% python3 -q
>>> import numpy as np
>>> import numpy.linalg as la
>>> np.set_printoptions(suppress=True, linewidth=200)
>>> def tidy(a):
...     return np.round(a, 2) + 0
... 
>>> A = np.load("data.npy")
>>> A
array([[-6.9, -8. ,  3. , -3. ,  3. ,  5. ],
       [ 1. ,  0.1, -2. ,  6. ,  6. ,  8. ],
       [-1. , -6. ,  7.1,  4. ,  0. ,  8. ],
       [ 8. ,  3. ,  8. , -6.9, -6. ,  6. ],
       [-6. ,  0. , -7. ,  4. ,  3.1, -6. ],
       [-7. , -8. ,  3. , -3. ,  3. ,  5.1]])
>>> tidy(la.norm(A, 2) / la.norm(A))
np.float64(0.66)
>>> print(np.argsort(-la.norm(A, axis=0).round(6), kind="stable")[:3])
[5 0 2]
>>> rng = np.random.default_rng(65)
>>> idx = rng.permutation(6)
>>> print(idx)
[2 4 1 5 3 0]
>>> A2 = A[idx][:, idx]
>>> np.allclose(A2, A)
False
>>> Uu, s, vt = la.svd(A, full_matrices=False)
>>> np.allclose(Uu * s @ vt, A)
True
>>> tidy(s)
array([21.33, 20.05, 12.26,  5.73,  1.04,  0.  ])
>>> tidy(np.cumsum(s ** 2) / np.sum(s ** 2))
array([0.44, 0.82, 0.97, 1.  , 1.  , 1.  ])
>>> tidy(np.sqrt((s ** 2).sum())), tidy(la.norm(A))
(np.float64(32.27), np.float64(32.27))
>>> (A - A.T) / 2
array([[ 0. , -4.5,  2. , -5.5,  4.5,  6. ],
       [ 4.5,  0. ,  2. ,  1.5,  3. ,  8. ],
       [-2. , -2. ,  0. , -2. ,  3.5,  2.5],
       [ 5.5, -1.5,  2. ,  0. , -5. ,  4.5],
       [-4.5, -3. , -3.5,  5. ,  0. , -4.5],
       [-6. , -8. , -2.5, -4.5,  4.5,  0. ]])
>>> np.allclose(A @ A.T, A.T @ A)
False
>>> np.allclose(A, A.T)
False
>>> Uu, s, vt = la.svd(A)
>>> tidy(s)
array([21.33, 20.05, 12.26,  5.73,  1.04,  0.  ])
>>> A2 = Uu[:, :5] @ np.diag(s[:5]) @ vt[:5]
>>> tidy(A2)
array([[-6.9, -8. ,  3. , -3. ,  3. ,  5. ],
       [ 1. ,  0.1, -2. ,  6. ,  6. ,  8. ],
       [-1. , -6. ,  7.1,  4. ,  0. ,  8. ],
       [ 8. ,  3. ,  8. , -6.9, -6. ,  6. ],
       [-6. ,  0. , -7. ,  4. ,  3.1, -6. ],
       [-7. , -8. ,  3. , -3. ,  3. ,  5.1]])
>>> tidy(la.norm(A - A2) / la.norm(A))
np.float64(0.0)
>>> E = np.arange(15).reshape(3, 5) + -2
>>> E
array([[-2, -1,  0,  1,  2],
       [ 3,  4,  5,  6,  7],
       [ 8,  9, 10, 11, 12]])
>>> # rows and columns are dependent
>>> Uu, s, vt = la.svd(E)
>>> V = vt[:(s > 1e-8).sum()]
>>> x = E[2] + 4 * E[1] + rng.integers(2) * np.eye(5)[1]
>>> print(x)
[20. 26. 30. 35. 40.]
>>> print(tidy(la.norm(x - V.T @ V @ x)))
0.84
>>> x = np.array([9, 4, 2, 1, 7])
>>> h = np.maximum(E @ x, 0)
>>> tidy(np.tanh(E @ x))
array([-1.,  1.,  1.])
>>> np.flatnonzero(h > 1e-9)
array([1, 2])
>>> print(E.T @ h)
[2108 2439 2770 3101 3432]
>>> print(np.maximum(E @ x, 0) - np.maximum(-E @ x, 0))
[ -7 108 223]
>>> u, v = E[2], E[1]
>>> u @ v
np.int64(260)
>>> pr = (u @ v) / (u @ u) * u
>>> np.outer(u, v)
array([[24, 32, 40, 48, 56],
       [27, 36, 45, 54, 63],
       [30, 40, 50, 60, 70],
       [33, 44, 55, 66, 77],
       [36, 48, 60, 72, 84]])
>>> print(tidy(la.norm(u + v) ** 2 + la.norm(u - v) ** 2))
1290.0
>>> tidy((v - pr) @ u)
np.float64(0.0)
>>> la.matrix_rank(np.outer(u, v))
np.int64(1)
>>> np.unique(E.round(6), axis=0).shape
(3, 5)
>>> u = np.array([8, 3, 1])
>>> np.polyval(u, E[0])
array([27,  6,  1, 12, 39])
>>> np.array([np.convolve(row, u, "same") for row in E])
array([[-14,  -5,   7,  19,   7],
       [ 41,  55,  67,  79,  27],
       [ 96, 115, 127, 139,  47]])
>>> np.cross(E[0, :3], E[2, :3])
array([-10,  20, -10])
>>> J = np.loadtxt("mat.csv", delimiter=",")
>>> print(J)
[[2. 2. 3.]
 [2. 2. 5.]
 [2. 1. 0.]
 [0. 0. 2.]
 [4. 3. 5.]
 [2. 2. 3.]
 [0. 0. 0.]
 [0. 0. 0.]
 [2. 2. 3.]
 [0. 0. 0.]
 [0. 0. 0.]
 [2. 2. 3.]
 [0. 0. 0.]
 [0. 0. 2.]
 [2. 2. 5.]]
>>> # rows 0 and 5 are equal
>>> Xs = (J - J.mean(axis=0)) / J.std(axis=0)
>>> np.argwhere(np.abs(Xs) > 2)
array([[4, 0]])
>>> beta = la.lstsq(np.delete(Xs, 0, axis=1), Xs[:, 0])[0]
>>> tidy(1 - np.var(Xs[:, 0] - np.delete(Xs, 0, axis=1) @ beta))
np.float64(0.94)
>>> tidy(beta)
array([ 1.14, -0.21])
>>> d = la.norm(J[:, None] - J[None], axis=-1)
>>> tidy(la.norm(J, axis=1))
array([4.12, 5.74, 2.24, 2.  , 7.07, 4.12, 0.  , 0.  , 4.12, 0.  , 0.  , 4.12, 0.  , 2.  , 5.74])
>>> (d + 1e9 * np.eye(15)).round(6).argmin(axis=1)
array([ 5, 14,  6, 13,  1,  0,  7,  6,  0,  6,  6,  0,  6,  3,  1])
>>> tidy(d[2])
array([3.16, 5.1 , 0.  , 3.  , 5.74, 3.16, 2.24, 2.24, 3.16, 2.24, 2.24, 3.16, 2.24, 3.  , 5.1 ])
>>> print(np.flatnonzero(d[2] < d.mean() / 2))
[2]
>>> tidy(la.norm(J - J.mean(axis=0), axis=1))
array([1.54, 3.18, 2.22, 1.61, 4.49, 1.54, 2.62, 2.62, 1.54, 2.62, 2.62, 1.54, 2.62, 1.61, 3.18])
>>> d.mean(axis=1).argmax()
np.int64(4)
>>> np.unravel_index(d.round(6).argmax(), d.shape)
(np.int64(4), np.int64(6))
>>> cent = J[[4, 10]].astype(float)
>>> for _ in range(5):
...     idx = la.norm(J[:, None] - cent, axis=-1).argmin(axis=1)
...     cent = np.array([J[idx == j].mean(axis=0) for j in range(2)])
... 
>>> idx
array([0, 0, 1, 1, 0, 0, 1, 1, 0, 1, 1, 0, 1, 1, 0])
>>> np.bincount(idx)
array([7, 8])
>>> np.abs(cent[1] - cent[0]).argmax()
np.int64(2)
>>> tidy(cent)
array([[2.29, 2.14, 3.86],
       [0.25, 0.12, 0.5 ]])
>>> Uu, s, vt = la.svd(cent)
>>> print(np.argmax(s[:-1] / (s[1:] + 1e-6)) + 1)
1
>>> tidy(s)
array([5.  , 0.13])
>>> A2 = Uu[:, :1] @ np.diag(s[:1]) @ vt[:1]
>>> tidy(la.norm(cent - A2) / la.norm(cent))
np.float64(0.03)
>>> tidy(la.norm(cent - A2, 2)), tidy(s[1])
(np.float64(0.13), np.float64(0.13))
>>> tidy(np.abs(cent - A2).max())
np.float64(0.11)
>>> A2 = np.array([[2, 2, 3, 1, -3, 0],
...     [-3, -1, -1, 1, 3, -1],
...     [1, -1, 2, 0, -1, -1],
...     [-3, -3, 0, -2, 3, -1],
...     [2, 0, -3, 3, 1, -1],
...     [-2, 3, 2, -3, -3, -1]])
>>> data = A2 + A2.T
>>> data
array([[ 4, -1,  4, -2, -1, -2],
       [-1, -2, -2, -2,  3,  2],
       [ 4, -2,  4,  0, -4,  1],
       [-2, -2,  0, -4,  6, -4],
       [-1,  3, -4,  6,  2, -4],
       [-2,  2,  1, -4, -4, -2]])
>>> # equal to its transpose
>>> A2 = data + rng.integers(-2, 3, (6, 4)) @ rng.integers(-2, 3, (4, 6))
>>> A2
array([[ 10,   0,  -3,  -6,  -1,  -9],
       [ -7,  -4,   2,   0,   4,   7],
       [ -2,   0,   5,   1,  -4,   5],
       [-12,  -6,   2,  -2,   7,   3],
       [ -3,  -1,  -9,   3,   4,  -6],
       [ -2,   4,   2,  -3,  -5,  -1]])
>>> print(tidy(la.svd(A2 - data, compute_uv=False)))
[20.72  9.51  4.25  1.13  0.    0.  ]
>>> la.matrix_rank(A2 - data, tol=1e-8)
np.int64(4)
>>> print(np.abs(A2 - data).sum(axis=1))
[25 20 14 26 18  6]
>>> W0 = np.load("block9.npy")
>>> W0
array([[ 1.98,  0.  ,  2.  ,  1.03],
       [ 2.03, -0.02,  1.98,  0.98],
       [ 2.02,  0.  ,  1.99,  1.  ],
       [ 1.99, -0.01,  2.01,  0.98],
       [ 2.  , -0.01,  2.02,  1.  ],
       [ 1.97,  0.05,  2.01,  1.01],
       [ 2.05, -0.02, -0.04,  0.  ],
       [ 1.99, -0.01, -0.03, -0.04],
       [ 2.01,  0.01, -0.02, -0.03],
       [ 2.01,  0.03,  0.01,  0.01],
       [ 1.97,  0.01,  0.01, -0.02],
       [ 2.02,  0.  , -0.03, -0.03]])
>>> cent = W0[[11, 6]].astype(float)
>>> for _ in range(4):
...     idx = la.norm(W0[:, None] - cent, axis=-1).argmin(axis=1)
...     cent = np.array([W0[idx == j].mean(axis=0) for j in range(2)])
... 
>>> idx
array([1, 1, 1, 1, 1, 1, 0, 0, 0, 0, 0, 0])
>>> np.bincount(idx)
array([6, 6])
>>> tidy(cent[1] - cent[0])
array([-0.01,  0.  ,  2.02,  1.02])
>>> np.abs(cent[1] - cent[0]).argmax()
np.int64(2)
>>> tidy(cent)
array([[ 2.01,  0.  , -0.02, -0.02],
       [ 2.  ,  0.  ,  2.  ,  1.  ]])
>>> A2 = np.array([[5, 0, 3], [2, 4, 6], [-3, -8, -8], [2, 8, -3]])
>>> print(tidy(A2.T @ cent.T))
[[ 10.06   5.99]
 [  0.    -8.01]
 [  6.23 -13.01]]
>>> tidy(cent @ A2)
array([[ 10.06,   0.  ,   6.23],
       [  5.99,  -8.01, -13.01]])
>>> tidy(np.einsum("ij,ij->i", cent, cent))
array([4.03, 9.  ])
>>> cov = np.cov(W0, rowvar=False)
>>> tidy(la.eigvalsh(cov)[::-1])
array([1.39, 0.  , 0.  , 0.  ])
>>> tidy(np.polyfit(W0[:, 2], W0[:, 0], 1))
array([-0.01,  2.01])
>>> tidy(np.corrcoef(W0[:, 2], W0[:, 0])[0, 1])
np.float64(-0.22)
>>> print(tidy(np.corrcoef(W0.T)))
[[ 1.   -0.52 -0.22 -0.21]
 [-0.52  1.   -0.03 -0.03]
 [-0.22 -0.03  1.    1.  ]
 [-0.21 -0.03  1.    1.  ]]
>>> tidy(W0.std(axis=0))
array([0.02, 0.02, 1.01, 0.51])
>>> print(np.argwhere(np.triu(np.abs(np.corrcoef(W0.T)) > 0.8, 1)))
[[2 3]]
>>> F = np.loadtxt("test17.csv", delimiter=",")
>>> tidy(F)
array([[-1.81,  0.25, -0.82],
       [-0.6 , -1.72,  0.82],
       [-0.6 ,  0.98,  1.63]])
>>> hat = np.triu(np.array([[0, 9, 7], [0, 5, 3], [2, 4, 4]]), 1) + np.eye(3)
>>> A2 = hat @ F @ la.inv(hat)
>>> tidy(la.det(A2))
np.float64(8.0)
>>> print(tidy(A2))
[[ -11.46   94.75 -186.08]
 [  -2.41   22.94  -46.22]
 [  -0.6     6.41  -13.38]]
>>> print(tidy(hat @ F - F @ hat))
[[-9.65  7.67 30.7 ]
 [-1.81  8.38 14.29]
 [ 0.    5.43  1.27]]
>>> idx = rng.permutation(3)
>>> A2 = F[:, idx] * rng.choice([-1, 1], 3)
>>> tidy(A2)
array([[ 0.82, -0.25, -1.81],
       [-0.82,  1.72, -0.6 ],
       [-1.63, -0.98, -0.6 ]])
>>> Uu, _, vt = la.svd(F.T @ A2)
>>> idx
array([2, 1, 0])
>>> K = np.array([[0, 2, 3, 3], [-2, 0, 2, 1], [-3, -2, 0, 0], [-3, -1, 0, 0]])
>>> hat = np.triu(np.array([[-2, -3, 0, -8], [3, -2, -1, -8], [7, 5, 4, -3], [3, -8, -6, 8]]), 1) + np.eye(4)
>>> A2 = hat @ K @ la.inv(hat)
>>> tidy(np.poly(A2))
array([ 1.,  0., 27.,  0.,  9.])
>>> tidy(la.det(A2))
np.float64(9.0)
>>> print(np.trace(A2), np.trace(K))
0.0 0
>>> la.matrix_rank(A2)
np.int64(4)
>>> x = np.array([2, 5, 4, 1])
>>> y = K @ x
>>> y
array([ 25,   5, -16, -11])
>>> tidy(la.solve(K.T, K[2]))
array([0., 0., 1., 0.])
>>> feats = np.load("run1.npy")
>>> feats
array([[ 2,  0],
       [-1, -1]])
>>> # triangular: eigenvalues sit on the diagonal
>>> Q, V = la.qr(feats[:, :1])[0], la.qr(feats[:, 1:])[0]
>>> s = la.svd(Q.T @ V, compute_uv=False)
>>> tidy(np.degrees(np.arccos(s.clip(0, 1))))
array([63.43])
